% python3 -q
>>> import numpy as np
>>> from numpy import linalg as LA
>>> np.set_printoptions(precision=1, suppress=True, linewidth=120, floatmode="fixed")
>>> tidy = lambda a: np.round(a, 1) + 0
>>> data = np.loadtxt("a.csv", delimiter=",")
>>> data
array([[0.0, 0.0, 2.0],
       [0.0, 0.0, 2.0],
       [1.0, 0.0, 2.0],
       [0.0, 0.0, 2.0],
       [0.0, 1.0, 2.0],
       [5.0, 5.0, 2.0],
       [4.0, 2.0, 2.0],
       [4.0, 2.0, 2.0],
       [2.0, 3.0, 2.0],
       [5.0, 5.0, 2.0],
       [0.0, 0.0, 2.0],
       [0.0, 1.0, 2.0],
       [4.0, 2.0, 2.0],
       [3.0, 0.0, 2.0],
       [3.0, 0.0, 2.0],
       [1.0, 0.0, 2.0],
       [0.0, 1.0, 2.0],
       [3.0, 0.0, 2.0],
       [3.0, 0.0, 2.0],
       [4.0, 2.0, 2.0],
       [0.0, 1.0, 2.0],
       [3.0, 0.0, 2.0],
       [5.0, 5.0, 2.0],
       [3.0, 0.0, 2.0],
       [0.0, 0.0, 2.0]])
>>> O, Rm = LA.qr(data)
>>> tidy(abs(Rm[0, 0])), tidy(LA.norm(data[:, 0]))
(np.float64(14.1), np.float64(14.1))
>>> tidy(Rm)
array([[-14.1,  -8.0,  -7.5],
       [  0.0,  -6.3,   0.0],
       [  0.0,   0.0,  -6.6]])
>>> tidy(O @ Rm)
array([[0.0, 0.0, 2.0],
       [0.0, 0.0, 2.0],
       [1.0, 0.0, 2.0],
       [0.0, 0.0, 2.0],
       [0.0, 1.0, 2.0],
       [5.0, 5.0, 2.0],
       [4.0, 2.0, 2.0],
       [4.0, 2.0, 2.0],
       [2.0, 3.0, 2.0],
       [5.0, 5.0, 2.0],
       [0.0, 0.0, 2.0],
       [0.0, 1.0, 2.0],
       [4.0, 2.0, 2.0],
       [3.0, 0.0, 2.0],
       [3.0, 0.0, 2.0],
       [1.0, 0.0, 2.0],
       [0.0, 1.0, 2.0],
       [3.0, 0.0, 2.0],
       [3.0, 0.0, 2.0],
       [4.0, 2.0, 2.0],
       [0.0, 1.0, 2.0],
       [3.0, 0.0, 2.0],
       [5.0, 5.0, 2.0],
       [3.0, 0.0, 2.0],
       [0.0, 0.0, 2.0]])
>>> P = data @ LA.solve(data.T @ data, data.T)
>>> np.allclose(P @ P, P)
True
>>> tidy(P @ data[:, 2])
array([2.0, 2.0, 2.0, 2.0, 2.0, 2.0, 2.0, 2.0, 2.0, 2.0, 2.0, 2.0, 2.0, 2.0, 2.0, 2.0, 2.0, 2.0, 2.0, 2.0, 2.0, 2.0,
       2.0, 2.0, 2.0])
>>> tidy(LA.eigvalsh(P))
array([0.0, 0.0, 0.0, 0.0, 0.0, 0.0, 0.0, 0.0, 0.0, 0.0, 0.0, 0.0, 0.0, 0.0, 0.0, 0.0, 0.0, 0.0, 0.0, 0.0, 0.0, 0.0,
       1.0, 1.0, 1.0])
>>> LA.matrix_rank(np.eye(25) - P)
np.int64(22)
>>> tidy(np.diag(P))
array([0.1, 0.1, 0.1, 0.1, 0.1, 0.3, 0.1, 0.1, 0.1, 0.3, 0.1, 0.1, 0.1, 0.1, 0.1, 0.1, 0.1, 0.1, 0.1, 0.1, 0.1, 0.1,
       0.3, 0.1, 0.1])
>>> x0 = np.array([2, 0, -1])
>>> a = np.maximum(data @ x0, 0)
>>> data * (a > 1e-9)[:, None]
array([[0.0, 0.0, 0.0],
       [0.0, 0.0, 0.0],
       [0.0, 0.0, 0.0],
       [0.0, 0.0, 0.0],
       [0.0, 0.0, 0.0],
       [5.0, 5.0, 2.0],
       [4.0, 2.0, 2.0],
       [4.0, 2.0, 2.0],
       [2.0, 3.0, 2.0],
       [5.0, 5.0, 2.0],
       [0.0, 0.0, 0.0],
       [0.0, 0.0, 0.0],
       [4.0, 2.0, 2.0],
       [3.0, 0.0, 2.0],
       [3.0, 0.0, 2.0],
       [0.0, 0.0, 0.0],
       [0.0, 0.0, 0.0],
       [3.0, 0.0, 2.0],
       [3.0, 0.0, 2.0],
       [4.0, 2.0, 2.0],
       [0.0, 0.0, 0.0],
       [3.0, 0.0, 2.0],
       [5.0, 5.0, 2.0],
       [3.0, 0.0, 2.0],
       [0.0, 0.0, 0.0]])
>>> M2 = np.c_[data[:, :1] @ np.array([[-8]]), np.array([-1, 0, -3, 0, 3, -1, 3, 3, 0, -3, 0, -1, -1, 2, -3, 0, 1, 0, 0, 1, 0, -2, -2, 0, -3])]
>>> M2
array([[  0.0,  -1.0],
       [  0.0,   0.0],
       [ -8.0,  -3.0],
       [  0.0,   0.0],
       [  0.0,   3.0],
       [-40.0,  -1.0],
       [-32.0,   3.0],
       [-32.0,   3.0],
       [-16.0,   0.0],
       [-40.0,  -3.0],
       [  0.0,   0.0],
       [  0.0,  -1.0],
       [-32.0,  -1.0],
       [-24.0,   2.0],
       [-24.0,  -3.0],
       [ -8.0,   0.0],
       [  0.0,   1.0],
       [-24.0,   0.0],
       [-24.0,   0.0],
       [-32.0,   1.0],
       [  0.0,   0.0],
       [-24.0,  -2.0],
       [-40.0,  -2.0],
       [-24.0,   0.0],
       [  0.0,  -3.0]])
>>> tidy(LA.norm(M2 - data @ LA.lstsq(data, M2)[0], axis=0))
array([0.0, 8.9])
>>> LA.matrix_rank(M2)
np.int64(2)
>>> tidy(LA.lstsq(data, M2[:, 0])[0])
array([-8.0,  0.0,  0.0])
>>> tidy(LA.norm(LA.qr(data)[0].T @ M2, axis=0) ** 2 / ((M2 ** 2).sum(axis=0) + 1e-12))
array([1.0, 0.0])
>>> x0 = np.array([0, 0])
>>> a = np.maximum(M2 @ x0, 0)
>>> M2.T @ a
array([0.0, 0.0])
>>> np.flatnonzero(a > 1e-9)
array([], dtype=int64)
>>> m1 = np.tril(np.array([[2, 1, 3, 3, 1, 0],
...     [1, 0, 3, 0, 0, 1],
...     [0, 1, 2, 3, 2, 2],
...     [3, 0, 1, 2, 3, 3],
...     [2, 3, 0, 1, 0, 0],
...     [2, 1, 1, 0, 3, 3]]), -1) + np.eye(6, dtype=int)
>>> m1
array([[1, 0, 0, 0, 0, 0],
       [1, 1, 0, 0, 0, 0],
       [0, 1, 1, 0, 0, 0],
       [3, 0, 1, 1, 0, 0],
       [2, 3, 0, 1, 1, 0],
       [2, 1, 1, 0, 3, 1]])
>>> th = np.radians(35)
>>> Rm = np.eye(6)
>>> Rm[3, 3] = Rm[5, 5] = np.cos(th)
>>> Rm[3, 5], Rm[5, 3] = -np.sin(th), np.sin(th)
>>> tidy(Rm)
array([[ 1.0,  0.0,  0.0,  0.0,  0.0,  0.0],
       [ 0.0,  1.0,  0.0,  0.0,  0.0,  0.0],
       [ 0.0,  0.0,  1.0,  0.0,  0.0,  0.0],
       [ 0.0,  0.0,  0.0,  0.8,  0.0, -0.6],
       [ 0.0,  0.0,  0.0,  0.0,  1.0,  0.0],
       [ 0.0,  0.0,  0.0,  0.6,  0.0,  0.8]])
>>> M2 = m1 @ Rm.T
>>> tidy(LA.svd(m1, compute_uv=False)), tidy(LA.svd(M2, compute_uv=False))
(array([5.7, 2.5, 2.5, 1.2, 0.6, 0.0]), array([5.7, 2.5, 2.5, 1.2, 0.6, 0.0]))
>>> tidy(LA.det(Rm)), tidy(np.trace(Rm))
(np.float64(1.0), np.float64(5.6))
>>> M = np.load("run0.npy")
>>> M
array([[ 0.3,  0.9,  9.4,  2.9,  4.1,  9.1],
       [-0.2,  4.0,  8.7,  3.4,  7.3,  9.4],
       [ 0.1,  6.9,  9.4,  2.7,  6.0, 12.8],
       [ 0.4, -6.3,  8.6,  2.8,  5.3,  0.9],
       [-0.3, 10.3,  8.9,  3.0,  7.0, 15.5],
       [ 0.4, -3.0, -3.3, -1.2, -3.8, -3.0],
       [ 0.0, -3.3,  8.6,  2.8,  5.6,  3.0],
       [ 0.2,  4.3,  3.1,  1.2,  4.7,  3.1],
       [-1.0, -1.9, -6.3, -2.0, -2.2, -8.6],
       [-0.1,  0.5,  0.3,  0.0,  1.4, -0.1],
       [ 0.3, -4.3,  2.3,  0.4,  1.1, -0.9]])
>>> r0 = np.array([-5, -6])
>>> tidy(np.cross(M[9, :3], M[7, :3]))
array([ 0.3,  0.4, -0.5])
>>> tidy(np.correlate(M[9], M[7], "full"))
array([-0.3,  1.1,  3.2,  1.7,  5.8,  9.3,  2.6,  4.3,  5.7, -0.2,  0.0])
>>> np.polyval(r0, M[9])
array([ -5.5,  -8.5,  -7.5,  -6.0, -13.0,  -5.5])
>>> tidy(np.convolve(M[9], r0))
array([ 0.5, -1.9, -4.5, -1.8, -7.0, -7.9,  0.6])
